$ python -q
>>> import numpy as np
>>> np.set_printoptions(precision=2, suppress=True, linewidth=200, legacy="1.25")
>>> X = np.array([[0.8, -0.8, 1.0],
...     [1.5, -0.2, 0.7],
...     [0.3, -0.3, 0.5],
...     [0.2, 1.7, -1.6],
...     [0.9, 0.5, -1.8],
...     [0.8, -1.2, -1.0],
...     [-1.5, 1.5, 0.1],
...     [0.7, 1.6, 0.3],
...     [0.8, 1.2, 1.2],
...     [0.2, -1.4, 0.6],
...     [-0.2, 0.1, -1.0],
...     [0.0, 0.9, -1.8],
...     [0.3, -0.6, 1.7],
...     [1.6, -1.0, -0.1],
...     [1.3, 1.1, 0.2],
...     [-1.1, -1.4, -1.1],
...     [-0.6, -0.1, -0.5],
...     [-0.5, -0.1, -1.4],
...     [-1.7, 2.3, -0.3],
...     [-0.5, -1.8, -1.5],
...     [-1.4, 0.6, -0.1],
...     [-0.2, -0.2, 1.6],
...     [-0.1, 1.6, 1.8],
...     [0.0, 0.2, 0.9],
...     [1.4, -0.6, -1.0],
...     [-1.7, -0.6, -1.5],
...     [0.1, 1.0, 0.8]])
>>> X[15] *= 5
>>> X
array([[ 0.8, -0.8,  1. ],
       [ 1.5, -0.2,  0.7],
       [ 0.3, -0.3,  0.5],
       [ 0.2,  1.7, -1.6],
       [ 0.9,  0.5, -1.8],
       [ 0.8, -1.2, -1. ],
       [-1.5,  1.5,  0.1],
       [ 0.7,  1.6,  0.3],
       [ 0.8,  1.2,  1.2],
       [ 0.2, -1.4,  0.6],
       [-0.2,  0.1, -1. ],
       [ 0. ,  0.9, -1.8],
       [ 0.3, -0.6,  1.7],
       [ 1.6, -1. , -0.1],
       [ 1.3,  1.1,  0.2],
       [-5.5, -7. , -5.5],
       [-0.6, -0.1, -0.5],
       [-0.5, -0.1, -1.4],
       [-1.7,  2.3, -0.3],
       [-0.5, -1.8, -1.5],
       [-1.4,  0.6, -0.1],
       [-0.2, -0.2,  1.6],
       [-0.1,  1.6,  1.8],
       [ 0. ,  0.2,  0.9],
       [ 1.4, -0.6, -1. ],
       [-1.7, -0.6, -1.5],
       [ 0.1,  1. ,  0.8]])
>>> # row 15 is much longer than the rest
>>> Y = np.array([[2, 1], [2, 0], [1, 2]])
>>> np.einsum("ij->j", X)
array([-3. , -1.6, -7.7])
>>> np.vstack([X, Y.T]).shape
(29, 3)
>>> Y = np.c_[X[:, :2] @ np.array([[2, 2], [3, 3]]), np.array([-3, 0, 0, 1, -3, 3, -3, 1, 3, 3, -2, 2, 1, 0, -3, -1, -3, -2, -2, 3, 3, 0, -3, -2, 1, -2, 3])]
>>> Y
array([[ -0.8,  -0.8,  -3. ],
       [  2.4,   2.4,   0. ],
       [ -0.3,  -0.3,   0. ],
       [  5.5,   5.5,   1. ],
       [  3.3,   3.3,  -3. ],
       [ -2. ,  -2. ,   3. ],
       [  1.5,   1.5,  -3. ],
       [  6.2,   6.2,   1. ],
       [  5.2,   5.2,   3. ],
       [ -3.8,  -3.8,   3. ],
       [ -0.1,  -0.1,  -2. ],
       [  2.7,   2.7,   2. ],
       [ -1.2,  -1.2,   1. ],
       [  0.2,   0.2,   0. ],
       [  5.9,   5.9,  -3. ],
       [-32. , -32. ,  -1. ],
       [ -1.5,  -1.5,  -3. ],
       [ -1.3,  -1.3,  -2. ],
       [  3.5,   3.5,  -2. ],
       [ -6.4,  -6.4,   3. ],
       [ -1. ,  -1. ,   3. ],
       [ -1. ,  -1. ,   0. ],
       [  4.6,   4.6,  -3. ],
       [  0.6,   0.6,  -2. ],
       [  1. ,   1. ,   1. ],
       [ -5.2,  -5.2,  -2. ],
       [  3.2,   3.2,   3. ]])
>>> np.round(np.linalg.lstsq(X, Y[:, 0])[0], 2) + 0
array([2., 3., 0.])
>>> np.linalg.matrix_rank(Y)
2
>>> F = np.loadtxt("out13.csv", delimiter=",")
>>> F
array([[-0.4, -1. ,  0.3,  1.1],
       [ 1.3, -0.3,  0.5,  1.1],
       [ 1. , -0.2, -0.6, -1.2],
       [ 0.7, -0.3, -0.1,  0. ],
       [ 0.7,  1.7,  1.1, -0.6],
       [-1.7,  0.2,  0. ,  0. ],
       [-0.5,  1.2, -1.4,  1.4],
       [-0.1, -0.7, -0.3, -1.1],
       [ 0.6, -0.9, -0.4,  0.4],
       [ 0.7,  0. , -0.1,  0.4],
       [-1.2,  3.9,  0.9,  2.4],
       [ 0.1, -0.6,  1.9, -0.9],
       [-0.6,  0.4,  0.3, -1.9],
       [-0.3, -0.6,  0. , -0.1],
       [ 1.4,  0.4,  0.9,  1. ],
       [-0.1,  1.1,  1. ,  0.6],
       [-0.4, -0.1,  0.1,  2. ],
       [-1.4, -1. ,  0. ,  1.1],
       [-0.4, -0.7,  0.8, -0.1],
       [-0.1, -0.2, -0.9, -0.4],
       [-0.7, -0.3, -1. ,  0.2],
       [ 1.2,  1.4, -0.6,  0.1],
       [ 0. , -0.1, -0.4,  1. ],
       [ 0. ,  1.3,  1. , -0.6],
       [-0.8,  0.2, -0.5,  1.4]])
>>> Uu, s, VT = np.linalg.svd(F, full_matrices=False)
>>> np.round(Uu.T @ F @ VT.T, 2) + 0
array([[6.2 , 0.  , 0.  , 0.  ],
       [0.  , 4.83, 0.  , 0.  ],
       [0.  , 0.  , 3.84, 0.  ],
       [0.  , 0.  , 0.  , 3.51]])
>>> np.round(Uu.T @ Uu, 2) + 0
array([[1., 0., 0., 0.],
       [0., 1., 0., 0.],
       [0., 0., 1., 0.],
       [0., 0., 0., 1.]])
>>> s / s[0]
array([1.  , 0.78, 0.62, 0.57])
>>> Uu.shape, s.shape, VT.shape
((25, 4), (4,), (4, 4))
>>> s
array([6.2 , 4.83, 3.84, 3.51])
>>> np.allclose(Uu * s @ VT, F)
True
